% ipython --no-banner

In [1]: import numpy as np

In [2]: import numpy.linalg as la

In [3]: np.set_printoptions(precision=2, suppress=True, linewidth=140)

In [4]: Y = np.array([[-1, -1, 2, -4, 2, 0, 4, -1, -5, 2, 5, -2, -5],
   ...:     [3, -4, 3, -2, -1, -4, -2, -2, -3, 5, 4, -1, -5],
   ...:     [3, 4, -5, 0, -4, -5, 5, 5, 4, -2, -2, -4, 0],
   ...:     [-1, -3, -2, 3, -4, -2, 5, -2, 1, -2, -2, 3, -4]])

In [5]: m1 = Y.T @ Y

In [6]: m1
Out[6]: 
array([[ 20,   4,  -6,  -5, -13, -25,   0,  12,   7,   9,   3, -16,  -6],
       [  4,  42, -28,   3,  -2,   2,   9,  35,  30, -24, -23, -19,  37],
       [ -6, -28,  42, -20,  29,  17, -33, -29, -41,  33,  36,   7, -17],
       [ -5,   3, -20,  29, -18,   2,   3,   2,  29, -24, -34,  19,  18],
       [-13,  -2,  29, -18,  37,  32, -30, -12, -27,  15,  22,   1,  11],
       [-25,   2,  17,   2,  32,  45, -27, -13, -10,  -6,  -2,  18,  28],
       [  0,   9, -33,   3, -30, -27,  70,  15,  11, -22,  -8, -11, -30],
       [ 12,  35, -29,   2, -12, -13,  15,  34,  29, -18, -19, -22,  23],
       [  7,  30, -41,  29, -27, -10,  11,  29,  51, -35, -47,   0,  36],
       [  9, -24,  33, -24,  15,  -6, -22, -18, -35,  37,  38,  -7, -27],
       [  3, -23,  36, -34,  22,  -2,  -8, -19, -47,  38,  49, -12, -37],
       [-16, -19,   7,  19,   1,  18, -11, -22,   0,  -7, -12,  30,   3],
       [ -6,  37, -17,  18,  11,  28, -30,  23,  36, -27, -37,   3,  66]])

In [7]: left, sv, VT = la.svd(m1)

In [8]: evecs = VT[:(sv > 1e-8).sum()]

In [9]: rng = np.random.default_rng(35120)

In [10]: x0 = m1[4] + 5 * m1[5] + rng.integers(2) * np.eye(13)[2]

In [11]: x0
Out[11]: array([-138.,    8.,  114.,   -8.,  197.,  257., -165.,  -77.,  -77.,  -15.,   12.,   91.,  151.])

In [12]: np.allclose(evecs.T @ evecs @ x0, x0)
Out[12]: True

In [13]: vals, evecs = la.eigh(m1)

In [14]: x0 = np.array([0, 2, 1, 1, 2, 0, 2, 2, 1, 0, 1, 0, 2])

In [15]: (np.sign(evecs[:, -1].round(6)) == np.sign(evecs[0, -1].round(6))).astype(int)
Out[15]: array([1, 1, 0, 1, 0, 0, 1, 1, 1, 0, 0, 0, 1])

In [16]: np.round(x0 @ m1 @ x0 / (x0 @ x0), 2), np.round(vals[0], 2), round(vals[-1], 2)
Out[16]: (np.float64(51.54), np.float64(-0.0), np.float64(259.14))

In [17]: f = np.array([3, 3])

In [18]: np.convolve(m1[11], f)
Out[18]: array([ -48, -105,  -36,   78,   60,   57,   21,  -99,  -66,  -21,  -57,   54,   99,    9])

In [19]: np.polyval(f, m1[11])
Out[19]: array([-45, -54,  24,  60,   6,  57, -30, -63,   3, -18, -33,  93,  12])

In [20]: np.correlate(m1[11], m1[9], "full")
Out[20]: 
array([  432,   625,  -664, -1876,   -37,  1441,  1361,  1115,  -255, -2063,  -483,  -552,  -374,  2004,   945,   106,  -597, -1047,   171,
         291,  -903,  1143,  -729,   198,    27])

In [21]: np.cross(m1[11, :3], m1[9, :3])
Out[21]: array([-459,  591,  555])

In [22]: vals, evecs = la.eigh(m1)

In [23]: np.round(la.eigvalsh(m1 @ m1), 2) + 0
Out[23]: array([    0.  ,     0.  ,     0.  ,     0.  ,     0.  ,     0.  ,     0.  ,     0.  ,     0.  ,  2805.42,  7774.96, 23018.78, 67152.84])

In [24]: np.abs(evecs[:, -1]).round(6).argmax()
Out[24]: np.int64(8)

In [25]: np.round(la.svd(m1, compute_uv=False), 2) + 0
Out[25]: array([259.14, 151.72,  88.18,  52.97,   0.  ,   0.  ,   0.  ,   0.  ,   0.  ,   0.  ,   0.  ,   0.  ,   0.  ])

In [26]: np.abs(evecs[:, -1])
Out[26]: array([0.03, 0.3 , 0.38, 0.23, 0.22, 0.07, 0.19, 0.28, 0.43, 0.34, 0.4 , 0.03, 0.29])

In [27]: vals.round(2) + 0
Out[27]: array([  0.  ,   0.  ,   0.  ,   0.  ,   0.  ,   0.  ,   0.  ,   0.  ,   0.  ,  52.97,  88.18, 151.72, 259.14])

In [28]: A = np.load("m.npy")

In [29]: A
Out[29]: 
array([[ 0.12,  0.06,  0.08, -0.12],
       [ 0.02,  0.03, -0.01,  0.11],
       [ 0.07, -0.09, -0.12, -0.1 ],
       [-0.04,  0.16,  0.02,  0.01],
       [ 0.04, -0.05,  0.1 ,  0.09],
       [ 0.  ,  0.01,  0.04, -0.22],
       [ 0.08,  0.13, -0.07,  0.08],
       [-0.09,  0.06,  0.17, -0.02],
       [-0.09,  0.04,  0.01, -0.1 ],
       [-0.03,  0.04,  0.26, -0.07],
       [ 0.  ,  0.01,  0.03,  0.  ],
       [-0.03,  0.  ,  0.14,  0.03],
       [-0.08,  0.12,  0.17, -0.06],
       [ 0.19, -0.09,  0.08, -0.08]])

In [30]: Y = A / np.sqrt((A ** 2).mean(axis=1, keepdims=True))

In [31]: np.round(A - A.mean(axis=1, keepdims=True), 2) + 0
Out[31]: 
array([[ 0.08,  0.02,  0.04, -0.16],
       [-0.02, -0.01, -0.05,  0.07],
       [ 0.13, -0.03, -0.06, -0.04],
       [-0.08,  0.12, -0.02, -0.03],
       [ 0.  , -0.1 ,  0.06,  0.04],
       [ 0.04,  0.05,  0.08, -0.18],
       [ 0.02,  0.08, -0.12,  0.02],
       [-0.12,  0.03,  0.14, -0.05],
       [-0.05,  0.08,  0.05, -0.06],
       [-0.08, -0.01,  0.21, -0.12],
       [-0.01,  0.  ,  0.02, -0.01],
       [-0.06, -0.04,  0.11, -0.01],
       [-0.12,  0.08,  0.13, -0.1 ],
       [ 0.16, -0.12,  0.06, -0.1 ]])

In [32]: la.matrix_rank(A - A.mean(axis=1, keepdims=True))
Out[32]: np.int64(3)
